$ python -q
>>> import numpy as np
>>> from numpy import linalg as LA
>>> np.set_printoptions(precision=2, suppress=True, linewidth=160)
>>> rd = lambda a: np.round(a, 2) + 0
>>> m1 = np.load("arr.npy")
>>> print(m1)
[[1.   0.   0.  ]
 [0.33 0.67 0.  ]
 [0.   0.   1.  ]]
>>> print(rd(LA.matrix_power(m1, 2)))
[[1.   0.   0.  ]
 [0.55 0.45 0.  ]
 [0.   0.   1.  ]]
>>> print(m1 @ np.ones(3))
[1. 1. 1.]
>>> p = np.eye(3)[0]
>>> for _ in range(3):
...     p = p @ m1
...     print(p.round(2))
... 
[1. 0. 0.]
[1. 0. 0.]
[1. 0. 0.]
>>> def softmax(z):
...     e = np.exp(z - z.max(axis=-1, keepdims=True))
...     return e / e.sum(axis=-1, keepdims=True)
... 
>>> print(rd(softmax(m1[2] + 2)))
[0.21 0.21 0.58]
>>> print(rd(softmax(m1).sum(axis=1)))
[1. 1. 1.]
>>> print(rd(softmax(10 * m1[2])))
[0. 0. 1.]
>>> att = m1 @ m1.T / np.sqrt(3)
>>> print(rd(softmax(att)[2] @ m1))
[0.35 0.18 0.47]
>>> print(rd(softmax(att + np.triu(np.full(att.shape, -np.inf), 1))))
[[1.   0.   0.  ]
 [0.47 0.53 0.  ]
 [0.26 0.26 0.47]]
>>> rng = np.random.default_rng(172362)
>>> arr = np.eye(6, dtype=int)[rng.permutation(6)] * np.array([7, 8, -5, 9, -6, -6])
>>> print(arr)
[[ 0  0 -5  0  0  0]
 [ 7  0  0  0  0  0]
 [ 0  0  0  0  0 -6]
 [ 0  0  0  9  0  0]
 [ 0  8  0  0  0  0]
 [ 0  0  0  0 -6  0]]
>>> print(rd(LA.svd(arr, compute_uv=False)))
[9. 8. 7. 6. 6. 5.]
>>> print(rd(LA.norm(arr, axis=0)))
[7. 8. 5. 9. 6. 6.]
>>> r0 = np.array([1, 9, 4, 5, 4, 4])
>>> out = arr + np.outer(r0, np.eye(6)[2])
>>> print(LA.matrix_rank(out - arr))
1
>>> x0 = np.array([2, 0, 4])
>>> print(m1 @ (2 * x0))
[4.   1.32 8.  ]
>>> print((m1 @ x0).argmax())
2
>>> print(m1 @ x0)
[2.   0.66 4.  ]
>>> print((m1 * x0).sum(axis=1))
[2.   0.66 4.  ]
>>> F = np.load("out11.npy")
>>> print(F)
[[-0.65 -0.13 -0.55]
 [-1.36  0.8   1.5 ]
 [ 3.09 -1.25 -2.15]
 [ 0.32  0.22  0.16]
 [-0.94  0.69  2.16]
 [ 2.34 -1.14 -2.49]
 [ 0.97 -0.35 -0.89]
 [ 4.13 -1.42 -3.42]
 [-0.89  0.43  1.06]
 [ 1.89 -0.48 -1.34]
 [-0.03 -0.13  0.05]
 [ 2.74 -1.11 -2.23]
 [-2.08  0.16  0.36]
 [-1.13  0.4   1.11]
 [-3.93  1.04  2.11]]
>>> vals, V = LA.eig(m1)
>>> print(m1 @ V[:, 0] - vals[0] * V[:, 0])
[0. 0. 0.]
>>> print(rd(np.sort(LA.eigvals(m1 @ m1))))
[0.45 1.   1.  ]
>>> print(vals)
[0.67 1.   1.  ]
>>> print(np.prod(vals))
0.67
>>> M = np.load("data.npy")
>>> print(M)
[[ -5.82  19.38   6.89]
 [-11.69   5.5   -8.26]
 [ -6.27  20.6    5.4 ]
 [  4.8    4.94   3.56]
 [-13.85   5.79  -7.95]
 [ -5.74  19.52   6.6 ]
 [-13.13   2.38  -7.31]
 [-12.37   5.08  -8.66]
 [-12.77   3.77  -8.1 ]
 [  8.41   5.09   5.12]
 [-12.35   6.97  -8.96]
 [-12.39   3.42  -6.82]
 [ -7.64  20.14   5.66]
 [-13.44   2.04  -7.13]
 [  5.89   5.83   6.89]]
>>> r0, g = M[11], M[9]
>>> print(rd(r0 @ g))
-121.71
>>> p = (r0 @ g) / (r0 @ r0) * r0
>>> print(rd(p))
[ 7.12 -1.97  3.92]
>>> print(rd(g - p))
[1.29 7.06 1.2 ]
>>> out = np.c_[M[:, :1] @ np.array([[1]]), np.array([0, -1, 0, 2, 0, -1, -1, -1, 0, 2, 2, -1, 0, -1, 1])]
>>> print(out)
[[ -5.82   0.  ]
 [-11.69  -1.  ]
 [ -6.27   0.  ]
 [  4.8    2.  ]
 [-13.85   0.  ]
 [ -5.74  -1.  ]
 [-13.13  -1.  ]
 [-12.37  -1.  ]
 [-12.77   0.  ]
 [  8.41   2.  ]
 [-12.35   2.  ]
 [-12.39  -1.  ]
 [ -7.64   0.  ]
 [-13.44  -1.  ]
 [  5.89   1.  ]]
>>> print(rd(LA.norm(LA.qr(M)[0].T @ out, axis=0) ** 2 / ((out ** 2).sum(axis=0) + 1e-12)))
[1.   0.63]
>>> print(LA.matrix_rank(out))
2
>>> print(LA.matrix_rank(np.c_[M, out]))
4
>>> print(rd(LA.lstsq(M, out[:, 0])[0]))
[1. 0. 0.]
>>> P = M @ LA.solve(M.T @ M, M.T)
>>> print(rd(LA.eigvalsh(P)))
[0. 0. 0. 0. 0. 0. 0. 0. 0. 0. 0. 0. 1. 1. 1.]
>>> print(rd(np.diag(P)))
[0.26 0.2  0.24 0.17 0.13 0.24 0.15 0.18 0.12 0.36 0.32 0.11 0.26 0.19 0.08]
>>> print(LA.matrix_rank(np.eye(15) - P))
12
>>> print(rd(P @ M[:, 0]))
[ -5.82 -11.69  -6.27   4.8  -13.85  -5.74 -13.13 -12.37 -12.77   8.41 -12.35 -12.39  -7.64 -13.44   5.89]
>>> C2 = np.cov(M, rowvar=False)
>>> print(rd(M.std(axis=0)))
[7.37 6.88 6.86]
>>> print(np.median(M, axis=0))
[-11.69   5.5   -6.82]
>>> print(rd(np.corrcoef(M[:, 0], M[:, 2])[0, 1]))
0.77
>>> print(np.argsort(-M.std(axis=0).round(6), kind="stable"))
[0 1 2]
>>> x0 = np.array([-5, -3, 2])
>>> print(np.sign((M @ x0).round(6)))
[-1.  1. -1. -1.  1. -1.  1.  1.  1. -1.  1.  1. -1.  1. -1.]
>>> x0 @ M
Traceback (most recent call last):
  File "<python-input-62>", line 1, in <module>
    x0 @ M
    ~~~^~~
ValueError: matmul: Input operand 1 has a mismatch in its core dimension 0, with gufunc signature (n?,k),(k,m?)->(n?,m?) (size 15 is different from 3)
>>> print(M @ np.eye(3)[1])
[19.38  5.5  20.6   4.94  5.79 19.52  2.38  5.08  3.77  5.09  6.97  3.42 20.14  2.04  5.83]
>>> feats = np.array([[7.98, 3.89, 3.86], [3.13, 5.09, 0.0], [2.19, -6.15, 4.0]])
>>> labels = rng.permutation(3)
>>> print(labels)
[1 0 2]
>>> out = feats[labels][:, labels]
>>> print(np.trace(out))
17.07
>>> print(np.diag(out))
[5.09 7.98 4.  ]
>>> print(out)
[[ 5.09  3.13  0.  ]
 [ 3.89  7.98  3.86]
 [-6.15  2.19  4.  ]]
>>> vals, V = LA.eig(feats)
>>> print(rd(np.sort(LA.eigvals(feats @ feats))))
[ 0.   66.58 80.26]
>>> print(rd(np.prod(vals)))
-3.56
>>> print(rd(feats @ V[:, 0] - vals[0] * V[:, 0]))
[0. 0. 0.]
>>> w1 = np.array([[3, 3, 1], [1, 2, 2], [2, 0, 0]])
>>> b = np.array([3, 1, -3])
>>> act = np.maximum(feats @ w1 + b, 0)
>>> print(rd((act > 0).mean(axis=0)))
[1.   0.67 0.67]
>>> print((act > 0).astype(int))
[[1 1 1]
 [1 1 1]
 [1 0 0]]
>>> print(rd(act))
[[38.55 32.72 12.76]
 [17.48 20.57 10.31]
 [11.42  0.    0.  ]]
>>> C = np.array([[1, 0, 0], [-2, 0, -1], [2, 2, 1]])
>>> print(rd(act @ C))
[[ -1.37  25.52 -19.96]
 [ -3.04  20.62 -10.26]
 [ 11.42   0.     0.  ]]
>>> out = LA.invert(feats)
Traceback (most recent call last):
  File "<python-input-83>", line 1, in <module>
    out = LA.invert(feats)
          ^^^^^^^^^
AttributeError: module 'numpy.linalg' has no attribute 'invert'
>>> out = LA.inv(feats)
>>> print(rd(LA.det(feats) * out))
[[ 20.36 -39.3  -19.65]
 [-12.52  23.47  12.08]
 [-30.4   57.6   28.44]]
>>> print(rd(feats @ out))
[[1. 0. 0.]
 [0. 1. 0.]
 [0. 0. 1.]]
>>> data = np.array([[-8.0, 4.0, 0.0, 0.0],
...     [4.0, -9.0, 4.0, 0.0],
...     [0.0, 4.0, 3.0, 4.0],
...     [0.0, 0.0, 4.0, 2.0]])
>>> out = np.array([[0, 2, 2], [0, 2, 2]])
>>> C = np.kron(out, data)
>>> print(C)
[[ -0.   0.   0.   0. -16.   8.   0.   0. -16.   8.   0.   0.]
 [  0.  -0.   0.   0.   8. -18.   8.   0.   8. -18.   8.   0.]
 [  0.   0.   0.   0.   0.   8.   6.   8.   0.   8.   6.   8.]
 [  0.   0.   0.   0.   0.   0.   8.   4.   0.   0.   8.   4.]
 [ -0.   0.   0.   0. -16.   8.   0.   0. -16.   8.   0.   0.]
 [  0.  -0.   0.   0.   8. -18.   8.   0.   8. -18.   8.   0.]
 [  0.   0.   0.   0.   0.   8.   6.   8.   0.   8.   6.   8.]
 [  0.   0.   0.   0.   0.   0.   8.   4.   0.   0.   8.   4.]]
>>> print(rd(LA.norm(C, 2)), rd(LA.norm(out, 2) * LA.norm(data, 2)))
52.64 52.64
>>> P = np.triu(np.array([[0, 0, 0, 0], [2, 1, 2, 1], [0, 2, 1, 3], [1, 3, 0, 2]]), 1) + np.eye(4)
>>> out = P @ data @ LA.inv(P)
>>> print(P @ data - data @ P)
[[  0.   0.  -8.  -4.]
 [  0.   8.  28.   7.]
 [  0.   0.   4.  -7.]
 [  0.   0.   0. -12.]]
>>> print(rd(LA.det(out)))
-304.0
>>> print(np.trace(out), np.trace(data))
-12.0 -12.0
>>> out = data / np.sqrt((data ** 2).mean(axis=1, keepdims=True))
>>> print(rd(out[2]))
[0.   1.25 0.94 1.25]
>>> print(rd(LA.norm(out, axis=1)))
[2. 2. 2. 2.]
>>> mat = np.load("x.npy")
>>> print(rd(mat))
[[-29.86 -20.73   3.42  10.1 ]
 [-28.5  -19.65   3.22   9.48]
 [-26.92 -18.41   2.99   8.77]
 [-23.16 -15.44   2.44   7.12]
 [-18.47 -11.75   1.74   5.15]
 [-13.71  -8.04   1.01   3.27]
 [-10.49  -5.58   0.52   2.11]
 [ -8.06  -3.77   0.15   1.31]
 [ -1.24   0.26  -0.45  -0.04]
 [ -0.16   0.09  -0.1    0.  ]
 [  0.18  -0.13   0.13   0.  ]
 [  0.25  -0.19   0.18  -0.01]
 [  0.59  -0.51   0.49  -0.06]
 [  1.    -0.92   0.89  -0.18]
 [  1.06  -0.99   0.95  -0.21]
 [  2.69  -2.21   2.42  -1.21]
 [  5.21  -3.04   4.13  -3.17]
 [  7.03  -3.25   5.12  -4.64]
 [  7.25  -3.26   5.23  -4.82]
 [ 10.16  -3.21   6.59  -7.2 ]
 [ 10.17  -3.21   6.59  -7.2 ]
 [ 12.35  -3.     7.49  -8.98]
 [ 21.17  -1.29  10.56 -16.13]
 [ 21.51  -1.21  10.67 -16.4 ]]
>>> Xs = mat - mat.mean(axis=0)
>>> U, sig, vt = LA.svd(Xs, full_matrices=False)
>>> print((np.sign(U[:, 0]) == np.sign(U[0, 0])).astype(int))
[1 1 1 1 1 1 1 1 0 0 0 0 0 0 0 0 0 0 0 0 0 0 0 0]
>>> print(np.searchsorted(np.cumsum(sig ** 2) / (sig ** 2).sum(), 0.9) + 1)
1
>>> print(rd(sig ** 2 / (sig ** 2).sum()))
[0.93 0.07 0.   0.  ]
>>> print(rd(sig))
[82.22 22.77  4.63  0.  ]
>>> print(rd(vt[0] * np.sign(vt[0, np.abs(vt[0]).argmax()])))
[ 0.85  0.33  0.1  -0.39]
>>> print(np.abs(vt[0]).argmax())
0
>>> print(np.abs(U[:, 0]).argmax())
0
>>> A = np.array([[-6, -6, 0, 3], [-6, -2, -2, 2], [0, -2, -2, 1], [3, 2, 1, 6]])
>>> print([round(float(LA.det(A[:i, :i])), 2) + 0 for i in range(1, 5)])
[-6.0, -24.0, 72.0, 528.0]
>>> print(np.all(LA.eigvalsh(A) > 0))
False
>>> x0 = np.array([-1, -5, 5, 5])
>>> rhs = A @ x0
>>> print(rhs)
[51 16  5 22]
>>> print(rd(LA.solve(A, rhs)))
[-1. -5.  5.  5.]
>>> print(rd(LA.solve(A, rhs + A[:, 0])))
[ 0. -5.  5.  5.]
>>> print(rd(LA.solve(A.T, A[2])))
[0. 0. 1. 0.]
>>> labels = rng.permutation(4)
>>> out = A[:, labels] * rng.choice([-1, 1], 4)
>>> print(out)
[[-6  0 -6 -3]
 [-2  2 -6 -2]
 [-2  2  0 -1]
 [ 2 -1  3 -6]]
>>> U, _, vt = LA.svd(A.T @ out)
>>> print(rd(U @ vt))
[[ 0.  0.  1.  0.]
 [ 1.  0.  0.  0.]
 [ 0. -1.  0.  0.]
 [ 0.  0.  0. -1.]]
>>> print(rd(LA.lstsq(A, out)[0]))
[[ 0.  0.  1.  0.]
 [ 1.  0.  0.  0.]
 [ 0. -1.  0.  0.]
 [ 0.  0.  0. -1.]]
>>> vals, V = LA.eigvalsh(A)
Traceback (most recent call last):
  File "<python-input-126>", line 1, in <module>
    vals, V = LA.eigvalsh(A)
    ^^^^^^^
ValueError: too many values to unpack (expected 2)
>>> vals, V = LA.eigh(A)
>>> print(rd(np.abs(V[:, -1])))
[0.2  0.06 0.1  0.97]
>>> print(np.unique(vals.round(6) + 0, return_counts=True)[1])
[1 1 1 1]
>>> print(rd(V.T @ V))
[[1. 0. 0. 0.]
 [0. 1. 0. 0.]
 [0. 0. 1. 0.]
 [0. 0. 0. 1.]]
